$ python3 -q
>>> import numpy as np
>>> from numpy import linalg as LA
>>> np.set_printoptions(precision=1, suppress=True, linewidth=100, floatmode="fixed")
>>> def rd(a):
...     return np.round(a, 1) + 0
... 
>>> arr = np.loadtxt("a.csv", delimiter=",")
>>> arr
array([[-1.9, -0.2, -0.6, -0.3, -0.2,  1.3, -1.5,  0.9, -0.7,  0.7],
       [-0.2, -2.5,  0.4,  0.8,  0.0,  0.4,  0.0, -0.2, -0.2, -0.7],
       [-0.6,  0.4, -2.3, -1.0,  1.1, -1.6,  1.2, -0.6, -0.3, -0.7],
       [-0.3,  0.8, -1.0, -0.7,  0.0, -0.1,  0.5, -0.4, -0.2, -1.0],
       [-0.2,  0.0,  1.1,  0.0, -1.9, -0.4,  0.1,  0.1,  0.0,  0.4],
       [ 1.3,  0.4, -1.6, -0.1, -0.4, -1.4, -0.6,  0.9, -1.5, -0.3],
       [-1.5,  0.0,  1.2,  0.5,  0.1, -0.6,  0.5, -0.8,  1.0, -0.8],
       [ 0.9, -0.2, -0.6, -0.4,  0.1,  0.9, -0.8, -1.9, -0.3,  0.4],
       [-0.7, -0.2, -0.3, -0.2,  0.0, -1.5,  1.0, -0.3, -1.7, -1.0],
       [ 0.7, -0.7, -0.7, -1.0,  0.4, -0.3, -0.8,  0.4, -1.0, -0.3]])
>>> np.all(LA.eigvalsh(arr) > 0)
np.False_
>>> rd(LA.eigvalsh(arr).min())
np.float64(-5.0)
>>> rd(arr - arr[0])
array([[ 0.0,  0.0,  0.0,  0.0,  0.0,  0.0,  0.0,  0.0,  0.0,  0.0],
       [ 1.7, -2.3,  1.0,  1.1,  0.2, -0.9,  1.5, -1.1,  0.5, -1.4],
       [ 1.3,  0.6, -1.7, -0.7,  1.3, -2.9,  2.7, -1.5,  0.4, -1.4],
       [ 1.6,  1.0, -0.4, -0.4,  0.2, -1.4,  2.0, -1.3,  0.5, -1.7],
       [ 1.7,  0.2,  1.7,  0.3, -1.7, -1.7,  1.6, -0.8,  0.7, -0.3],
       [ 3.2,  0.6, -1.0,  0.2, -0.2, -2.7,  0.9,  0.0, -0.8, -1.0],
       [ 0.4,  0.2,  1.8,  0.8,  0.3, -1.9,  2.0, -1.7,  1.7, -1.5],
       [ 2.8,  0.0,  0.0, -0.1,  0.3, -0.4,  0.7, -2.8,  0.4, -0.3],
       [ 1.2,  0.0,  0.3,  0.1,  0.2, -2.8,  2.5, -1.2, -1.0, -1.7],
       [ 2.6, -0.5, -0.1, -0.7,  0.6, -1.6,  0.7, -0.5, -0.3, -1.0]])
>>> rd(arr.sum(axis=1))
array([-2.5, -2.2, -4.4, -2.4, -0.8, -3.3, -0.4, -1.9, -4.9, -3.3])
>>> rd(LA.norm(arr))
np.float64(8.7)
>>> rd(arr.mean(axis=0))
array([-0.2, -0.2, -0.4, -0.2, -0.1, -0.3,  0.0, -0.2, -0.5, -0.3])
>>> evals, vecs = LA.eigh(arr)
>>> rd(LA.svd(arr, compute_uv=False))
array([5.0, 3.9, 3.0, 3.0, 2.9, 2.0, 1.1, 1.0, 1.0, 1.0])
>>> rd(LA.eigvalsh(arr @ arr))
array([ 0.9,  1.0,  1.0,  1.2,  4.0,  8.5,  9.1,  9.3, 15.4, 25.4])
>>> rng = np.random.default_rng(90513)
>>> idx = rng.permutation(10)
>>> idx
array([2, 7, 0, 5, 4, 8, 6, 1, 9, 3])
>>> A2 = arr[idx][:, idx]
>>> rd(np.trace(A2))
np.float64(-14.1)
>>> np.diag(A2)
array([-2.3, -1.9, -1.9, -1.4, -1.9, -1.7,  0.5, -2.5, -0.3, -0.7])
>>> A2
array([[-2.3, -0.6, -0.6, -1.6,  1.1, -0.3,  1.2,  0.4, -0.7, -1.0],
       [-0.6, -1.9,  0.9,  0.9,  0.1, -0.3, -0.8, -0.2,  0.4, -0.4],
       [-0.6,  0.9, -1.9,  1.3, -0.2, -0.7, -1.5, -0.2,  0.7, -0.3],
       [-1.6,  0.9,  1.3, -1.4, -0.4, -1.5, -0.6,  0.4, -0.3, -0.1],
       [ 1.1,  0.1, -0.2, -0.4, -1.9,  0.0,  0.1,  0.0,  0.4,  0.0],
       [-0.3, -0.3, -0.7, -1.5,  0.0, -1.7,  1.0, -0.2, -1.0, -0.2],
       [ 1.2, -0.8, -1.5, -0.6,  0.1,  1.0,  0.5,  0.0, -0.8,  0.5],
       [ 0.4, -0.2, -0.2,  0.4,  0.0, -0.2,  0.0, -2.5, -0.7,  0.8],
       [-0.7,  0.4,  0.7, -0.3,  0.4, -1.0, -0.8, -0.7, -0.3, -1.0],
       [-1.0, -0.4, -0.3, -0.1,  0.0, -0.2,  0.5,  0.8, -1.0, -0.7]])
>>> np.allclose(A2, arr)
False
>>> x = np.array([0, -1, 0, 3, 1, 0, -1, -2, 3, -3])
>>> h1 = np.maximum(A2 @ x, 0)
>>> rd(A2.T @ h1)
array([-11.2,  -7.9,  -5.2,  17.2,   0.7, -11.7, -20.9, -10.3,   6.4,  -7.5])
>>> A2 * (h1 > 1e-9)[:, None]
array([[-0.0, -0.0, -0.0, -0.0,  0.0, -0.0,  0.0,  0.0, -0.0, -0.0],
       [-0.6, -1.9,  0.9,  0.9,  0.1, -0.3, -0.8, -0.2,  0.4, -0.4],
       [-0.6,  0.9, -1.9,  1.3, -0.2, -0.7, -1.5, -0.2,  0.7, -0.3],
       [-0.0,  0.0,  0.0, -0.0, -0.0, -0.0, -0.0,  0.0, -0.0, -0.0],
       [ 0.0,  0.0, -0.0, -0.0, -0.0,  0.0,  0.0,  0.0,  0.0,  0.0],
       [-0.0, -0.0, -0.0, -0.0,  0.0, -0.0,  0.0, -0.0, -0.0, -0.0],
       [ 0.0, -0.0, -0.0, -0.0,  0.0,  0.0,  0.0,  0.0, -0.0,  0.0],
       [ 0.4, -0.2, -0.2,  0.4,  0.0, -0.2,  0.0, -2.5, -0.7,  0.8],
       [-0.7,  0.4,  0.7, -0.3,  0.4, -1.0, -0.8, -0.7, -0.3, -1.0],
       [-0.0, -0.0, -0.0, -0.0,  0.0, -0.0,  0.0,  0.0, -0.0, -0.0]])
>>> rd(np.maximum(A2 @ x, 0) - np.maximum(-A2 @ x, 0))
array([-4.2,  8.3,  7.7, -6.3, -2.1, -7.2, -5.3,  1.9,  3.4, -2.9])
>>> W0 = np.load("w.npy")
>>> W0
array([[  65,   26,  -22,   15,   30],
       [  26,  209, -149,  -89,  -44],
       [ -22, -149,  110,   68,   23],
       [  15,  -89,   68,   59,   23],
       [  30,  -44,   23,   23,   41]])
>>> th = np.radians(45)
>>> r_ = np.eye(5)
>>> r_[4, 4] = r_[1, 1] = np.cos(th)
>>> r_[4, 1], r_[1, 4] = -np.sin(th), np.sin(th)
>>> rd(r_)
array([[ 1.0,  0.0,  0.0,  0.0,  0.0],
       [ 0.0,  0.7,  0.0,  0.0,  0.7],
       [ 0.0,  0.0,  1.0,  0.0,  0.0],
       [ 0.0,  0.0,  0.0,  1.0,  0.0],
       [ 0.0, -0.7,  0.0,  0.0,  0.7]])
>>> A2 = W0 @ r_.T
>>> np.allclose(LA.norm(W0, axis=1), LA.norm(A2, axis=1))
True
>>> rd(np.abs(A2 - W0).max(axis=0))
array([  0.0,  92.3,   0.0,   0.0, 134.9])
>>> evals, vecs = LA.eigh(W0)
>>> rd(evals.sum()), np.trace(W0)
(np.float64(484.0), np.int64(484))
>>> rd(LA.eigvalsh(W0 @ W0))
array([     0.0,      0.0,    482.7,   8681.8, 136053.6])
>>> (evals > 1e-8).sum(), (evals < -1e-8).sum()
(np.int64(3), np.int64(0))
>>> rd(vecs.T @ vecs)
array([[1.0, 0.0, 0.0, 0.0, 0.0],
       [0.0, 1.0, 0.0, 0.0, 0.0],
       [0.0, 0.0, 1.0, 0.0, 0.0],
       [0.0, 0.0, 0.0, 1.0, 0.0],
       [0.0, 0.0, 0.0, 0.0, 1.0]])
>>> np.abs(vecs[:, -1]).round(6).argmax()
np.int64(1)
>>> A2 = np.array([[1, 2], [3, 2], [0, 0]])
>>> m1 = np.kron(np.eye(3, dtype=int), A2)
>>> m1
array([[1, 2, 0, 0, 0, 0],
       [3, 2, 0, 0, 0, 0],
       [0, 0, 0, 0, 0, 0],
       [0, 0, 1, 2, 0, 0],
       [0, 0, 3, 2, 0, 0],
       [0, 0, 0, 0, 0, 0],
       [0, 0, 0, 0, 1, 2],
       [0, 0, 0, 0, 3, 2],
       [0, 0, 0, 0, 0, 0]])
>>> m1 @ m1
Traceback (most recent call last):
  File "<python-input-47>", line 1, in <module>
    m1 @ m1
    ~~~^~~~
ValueError: matmul: Input operand 1 has a mismatch in its core dimension 0, with gufunc signature (n?,k),(k,m?)->(n?,m?) (size 9 is different from 6)
>>> cov = m1.T @ m1
>>> rd(LA.svd(m1, compute_uv=False) ** 2)
array([17.1, 17.1, 17.1,  0.9,  0.9,  0.9])
>>> q, vecs = LA.qr(m1[:, :1])[0], LA.qr(m1[:, 1:])[0]
>>> s = LA.svd(q.T @ vecs, compute_uv=False)
>>> (s > 0.9).sum()
np.int64(0)
>>> A2 = np.c_[m1[:, :3] @ np.array([[3, -1, 2], [-2, 2, 2], [3, 2, -2]]), np.array([0, 3, -3, 3, 5, 4, 2, -5, -4])]
>>> A2
array([[-1,  3,  6,  0],
       [ 5,  1, 10,  3],
       [ 0,  0,  0, -3],
       [ 3,  2, -2,  3],
       [ 9,  6, -6,  5],
       [ 0,  0,  0,  4],
       [ 0,  0,  0,  2],
       [ 0,  0,  0, -5],
       [ 0,  0,  0, -4]])
>>> rd(LA.norm(A2 - m1 @ LA.lstsq(m1, A2)[0], axis=0))
array([0.0, 0.0, 0.0, 6.4])
>>> rd(LA.norm(LA.qr(m1)[0].T @ A2, axis=0) ** 2 / ((A2 ** 2).sum(axis=0) + 1e-12))
array([1.0, 1.0, 1.0, 0.6])
>>> J = np.loadtxt("dump.csv", delimiter=",")
>>> rd(J)
array([[-2.7, -0.7, -1.2, -0.7,  0.3,  0.8],
       [-0.5, -1.5, -6.6,  1.3, -0.8,  0.7],
       [ 6.0, -2.1, -4.6,  3.0, -0.4, -1.5],
       [ 3.1, -1.0,  4.0,  0.4,  1.0, -1.1],
       [ 8.6, -3.2, -4.9,  3.4,  0.5, -2.9],
       [-4.2, -0.2, -0.7, -1.0, -0.2,  1.7],
       [-3.2,  1.8, -1.4, -1.4, -0.2,  0.4],
       [-8.9,  0.3,  4.4, -3.1,  0.5,  3.2],
       [ 1.9, -1.5, -3.0,  1.2,  0.0, -0.4],
       [ 1.1, -0.8, -4.7,  1.3, -0.8,  0.0],
       [-6.1,  1.2,  1.1, -2.1, -0.1,  2.0]])
>>> x = np.array([4, -4, -4, 3, -9, -8])
>>> rd((J * x).sum(axis=1))
array([-15.0,  36.1,  75.7,   2.0,  96.1, -27.8, -19.6, -93.9,  32.8,  37.0, -54.6])
>>> np.sign((J @ x).round(6))
array([-1.0,  1.0,  1.0,  1.0,  1.0, -1.0, -1.0, -1.0,  1.0,  1.0, -1.0])
>>> rd(J @ np.ones(6))
array([-4.1, -7.4,  0.3,  6.4,  1.6, -4.5, -4.0, -3.5, -1.9, -3.8, -4.1])
>>> LA.norm(J @ x) <= LA.norm(J, 2) * LA.norm(x) + 1e-9
np.True_
>>> rd(np.einsum("ij,j->i", J, x))
array([-15.0,  36.1,  75.7,   2.0,  96.1, -27.8, -19.6, -93.9,  32.8,  37.0, -54.6])
>>> x @ J
Traceback (most recent call last):
  File "<python-input-65>", line 1, in <module>
    x @ J
    ~~^~~
ValueError: matmul: Input operand 1 has a mismatch in its core dimension 0, with gufunc signature (n?,k),(k,m?)->(n?,m?) (size 11 is different from 6)
>>> w1 = np.array([[2, 3, 2, 0, -2, 1],
...     [3, 0, 2, -3, 1, 2],
...     [3, 2, 0, 0, -3, 1],
...     [3, -1, -1, 3, 1, 2],
...     [-2, 0, 0, 1, -3, 0],
...     [2, -2, -3, -1, -1, 0]])
>>> c = np.array([-1, -1, 1, 1, 1, -1])
>>> H = np.maximum(J @ w1 + c, 0)
>>> LA.matrix_rank(H)
np.int64(6)
>>> rd((H > 0).mean(axis=0))
array([0.1, 0.3, 0.5, 0.6, 0.7, 0.3])
>>> cent = np.array([[-3, 0], [-1, -2], [0, -1], [3, 3], [-2, -1], [1, 3]])
>>> (H @ cent).round(6).argmax(axis=1)
array([1, 1, 0, 1, 0, 1, 1, 0, 1, 1, 1])
>>> U, s, vt = LA.svd(J)
>>> vecs = vt[:(s > 1e-8).sum()]
>>> x = J[5] + 4 * J[10] + rng.integers(2) * np.eye(6)[4]
>>> rd(x)
array([-28.6,   4.5,   3.7,  -9.3,  -0.8,   9.7])
>>> rd(np.diag(vecs.T @ vecs))
array([0.8, 0.9, 1.0, 0.3, 0.5, 0.5])
>>> np.allclose(vecs.T @ vecs @ x, x)
True
>>> LA.matrix_rank(np.vstack([J, x]))
np.int64(4)
>>> data = np.load("layer7.npy")
>>> data
array([[2, 0, 1, 1, 0, 2],
       [0, 2, 0, 1, 1, 0],
       [1, 0, 2, 0, 1, 1],
       [1, 1, 0, 2, 0, 1],
       [0, 1, 1, 0, 2, 0],
       [2, 0, 1, 1, 0, 2]])
>>> LA.cond(data) > 100
np.True_
>>> rd(LA.norm(data, 2) / LA.norm(data))
np.float64(0.8)
>>> A2 = data[0, 0] * data[1:] - np.outer(data[1:, 0], data[0])
>>> A2
array([[ 0,  4,  0,  2,  2,  0],
       [ 0,  0,  3, -1,  2,  0],
       [ 0,  2, -1,  3,  0,  0],
       [ 0,  2,  2,  0,  4,  0],
       [ 0,  0,  0,  0,  0,  0]])
>>> LA.matrix_rank(A2), LA.matrix_rank(data)
(np.int64(4), np.int64(5))
>>> data[:, 0] / data[0, 0]
array([1.0, 0.0, 0.5, 0.5, 0.0, 1.0])
>>> F = np.load("x.npy")
>>> rd(F)
array([[ 1.0, -0.1,  0.0,  0.1,  0.0,  0.0, -0.1, -0.1],
       [-0.1,  0.7,  0.1,  0.5, -0.2,  0.2, -0.3, -0.3],
       [ 0.0,  0.1,  1.0, -0.1,  0.0,  0.0,  0.1,  0.1],
       [ 0.1,  0.5, -0.1,  0.3,  0.3, -0.3,  0.5,  0.5],
       [ 0.0, -0.2,  0.0,  0.3,  0.9,  0.1, -0.2, -0.2],
       [ 0.0,  0.2,  0.0, -0.3,  0.1,  0.9,  0.2,  0.2],
       [-0.1, -0.3,  0.1,  0.5, -0.2,  0.2,  0.7, -0.3],
       [-0.1, -0.3,  0.1,  0.5, -0.2,  0.2, -0.3,  0.7]])
>>> rd(LA.svd(F, compute_uv=False))
array([1.0, 1.0, 1.0, 1.0, 1.0, 1.0, 1.0, 1.0])
>>> rd(F @ F.T)
array([[1.0, 0.0, 0.0, 0.0, 0.0, 0.0, 0.0, 0.0],
       [0.0, 1.0, 0.0, 0.0, 0.0, 0.0, 0.0, 0.0],
       [0.0, 0.0, 1.0, 0.0, 0.0, 0.0, 0.0, 0.0],
       [0.0, 0.0, 0.0, 1.0, 0.0, 0.0, 0.0, 0.0],
       [0.0, 0.0, 0.0, 0.0, 1.0, 0.0, 0.0, 0.0],
       [0.0, 0.0, 0.0, 0.0, 0.0, 1.0, 0.0, 0.0],
       [0.0, 0.0, 0.0, 0.0, 0.0, 0.0, 1.0, 0.0],
       [0.0, 0.0, 0.0, 0.0, 0.0, 0.0, 0.0, 1.0]])
>>> rd(F[:, 7] @ F[:, 0])
np.float64(0.0)
>>> u = np.array([7, -7, 3, -6, 2, -3, 0, -5])
>>> A2 = F + np.outer(u, np.eye(8)[0])
>>> rd(LA.det(A2) / LA.det(F)), rd(1 + LA.solve(F, u)[0])
(np.float64(8.0), np.float64(8.0))
>>> LA.matrix_rank(A2 - F)
np.int64(1)
>>> rd((F + F.T) / 2)
array([[ 1.0, -0.1,  0.0,  0.1,  0.0,  0.0, -0.1, -0.1],
       [-0.1,  0.7,  0.1,  0.5, -0.2,  0.2, -0.3, -0.3],
       [ 0.0,  0.1,  1.0, -0.1,  0.0,  0.0,  0.1,  0.1],
       [ 0.1,  0.5, -0.1,  0.3,  0.3, -0.3,  0.5,  0.5],
       [ 0.0, -0.2,  0.0,  0.3,  0.9,  0.1, -0.2, -0.2],
       [ 0.0,  0.2,  0.0, -0.3,  0.1,  0.9,  0.2,  0.2],
       [-0.1, -0.3,  0.1,  0.5, -0.2,  0.2,  0.7, -0.3],
       [-0.1, -0.3,  0.1,  0.5, -0.2,  0.2, -0.3,  0.7]])
>>> rd(F @ F)
array([[1.0, 0.0, 0.0, 0.0, 0.0, 0.0, 0.0, 0.0],
       [0.0, 1.0, 0.0, 0.0, 0.0, 0.0, 0.0, 0.0],
       [0.0, 0.0, 1.0, 0.0, 0.0, 0.0, 0.0, 0.0],
       [0.0, 0.0, 0.0, 1.0, 0.0, 0.0, 0.0, 0.0],
       [0.0, 0.0, 0.0, 0.0, 1.0, 0.0, 0.0, 0.0],
       [0.0, 0.0, 0.0, 0.0, 0.0, 1.0, 0.0, 0.0],
       [0.0, 0.0, 0.0, 0.0, 0.0, 0.0, 1.0, 0.0],
       [0.0, 0.0, 0.0, 0.0, 0.0, 0.0, 0.0, 1.0]])
>>> np.allclose(F @ F.T, F.T @ F)
True
